$ ipython --no-banner

In [1]: import numpy as np

In [2]: from numpy import linalg as LA

In [3]: np.set_printoptions(precision=2, suppress=True, linewidth=120)

In [4]: def rnd(a):
   ...:     return np.round(a, 2) + 0
   ...: 

In [5]: arr = np.array([[0.3, -7.44, -1.5],
   ...:     [-1.5, -0.67, -0.1],
   ...:     [0.4, 3.55, 0.7],
   ...:     [0.6, 4.93, 1.0],
   ...:     [-1.4, 1.47, 0.3],
   ...:     [0.4, -3.07, -0.6],
   ...:     [-1.9, -0.98, -0.2],
   ...:     [0.5, -2.93, -0.6],
   ...:     [-1.0, 2.98, 0.6],
   ...:     [0.7, 7.0, 1.4],
   ...:     [-0.8, 1.03, 0.2],
   ...:     [-1.6, -1.51, -0.3],
   ...:     [1.0, -2.06, -0.4],
   ...:     [0.6, 2.98, 0.6],
   ...:     [0.2, -5.37, -1.1],
   ...:     [-0.3, 6.48, 1.3],
   ...:     [1.4, -1.89, -0.4],
   ...:     [-1.3, 4.5, 0.9]])

In [6]: t3 = np.stack([arr, 3 * arr, arr[::-1]])

In [7]: LA.matrix_rank(t3)
Out[7]: array([3, 3, 3])

In [8]: LA.matrix_rank(t3.reshape(3, -1))
Out[8]: np.int64(2)

In [9]: rnd(np.einsum("bij,cij->bc", t3, t3))
Out[9]: 
array([[ 312.95,  938.84,  -13.89],
       [ 938.84, 2816.51,  -41.68],
       [ -13.89,  -41.68,  312.95]])

In [10]: M = np.array([[0, 0, 0],
    ...:     [4, 3, 3],
    ...:     [0, 0, 0],
    ...:     [0, 2, 2],
    ...:     [0, 0, 0],
    ...:     [2, 2, 3],
    ...:     [2, 2, 3],
    ...:     [0, 2, 2],
    ...:     [0, 0, 0],
    ...:     [4, 5, 5],
    ...:     [0, 0, 0],
    ...:     [0, 0, 0],
    ...:     [4, 3, 3],
    ...:     [2, 2, 3],
    ...:     [4, 3, 3],
    ...:     [2, 4, 5],
    ...:     [0, 0, 0],
    ...:     [4, 3, 3],
    ...:     [4, 5, 5]])

In [11]: cen = M - M.mean(axis=0)

In [12]: evecs = LA.svd(cen)[2][:1]

In [13]: M2 = cen - cen @ evecs.T @ evecs

In [14]: rnd(LA.norm(M2) / LA.norm(cen))
Out[14]: np.float64(0.29)

In [15]: rnd((cen @ evecs.T).std(axis=0))
Out[15]: array([2.9])

In [16]: print(LA.norm(M2, axis=1).round(6).argmax())
15
